$ ipython --no-banner

In [1]: import numpy as np

In [2]: import numpy.linalg as la

In [3]: np.set_printoptions(suppress=True, linewidth=120)

In [4]: rd = lambda a: np.round(a, 2) + 0

In [5]: F = np.loadtxt("sample18.csv", delimiter=",")

In [6]: F
Out[6]: 
array([[ 3., -5.,  5., -3.],
       [-3.,  3., -5.,  5.],
       [ 5., -3.,  3., -5.],
       [-5.,  5., -3.,  3.]])

In [7]: rd(np.trace(la.pinv(F) @ F))
Out[7]: np.float64(3.0)

In [8]: np.allclose(F[:-1].T @ la.lstsq(F[:-1].T, F[-1])[0], F[-1])
Out[8]: True

In [9]: np.unique(F.round(6), axis=0).shape
Out[9]: (4, 4)

In [10]: la.lstsq(F[:-1].T, F[-1])[2]
Out[10]: np.int32(3)

In [11]: la.cond(F) > 100
Out[11]: np.True_

In [12]: rd(la.norm(F, 2) / la.norm(F))
Out[12]: np.float64(0.97)

In [13]: la.matrix_rank(F, rtol=0.1)
Out[13]: np.int64(3)

In [14]: np.argsort(-la.norm(F, axis=0).round(6), kind="stable")[:3]
Out[14]: array([0, 1, 2])

In [15]: t3 = np.stack([F, -2 * F, F[::-1]])

In [16]: (t3 @ F.T).shape
Out[16]: (3, 4, 4)

In [17]: t3.sum(axis=0)
Out[17]: 
array([[ -8.,  10.,  -8.,   6.],
       [  8.,  -6.,   8., -10.],
       [ -8.,   6.,  -8.,  10.],
       [  8., -10.,   8.,  -6.]])

In [18]: la.matrix_rank(t3)
Out[18]: array([3, 3, 3])

In [19]: np.einsum("bij,cij->bc", t3, t3)
Out[19]: 
array([[ 272., -544., -256.],
       [-544., 1088.,  512.],
       [-256.,  512.,  272.]])

In [20]: rd(la.norm(t3, axis=(1, 2)))
Out[20]: array([16.49, 32.98, 16.49])

In [21]: mat = np.array([[2, 1, 1], [1, 3, 1], [2, 1, 0]])

In [22]: mat
Out[22]: 
array([[2, 1, 1],
       [1, 3, 1],
       [2, 1, 0]])

In [23]: proj = np.triu(np.array([[0, -1, 2], [0, 1, 0], [1, -2, 1]]), 1) + np.eye(3)

In [24]: Y = proj @ mat @ la.inv(proj)

In [25]: np.trace(Y), np.trace(mat)
Out[25]: (np.float64(5.0), np.int64(5))

In [26]: la.matrix_rank(Y)
Out[26]: np.int64(3)

In [27]: x0 = np.array([1, 1, 1])

In [28]: rhs = mat @ x0

In [29]: rhs
Out[29]: array([4, 5, 3])

In [30]: rd(la.solve(mat, rhs))
Out[30]: array([1., 1., 1.])

In [31]: rd(la.solve(mat.T, mat[1]))
Out[31]: array([0., 1., 0.])

In [32]: rd(la.solve(mat, rhs + mat[:, 2]))
Out[32]: array([1., 1., 2.])
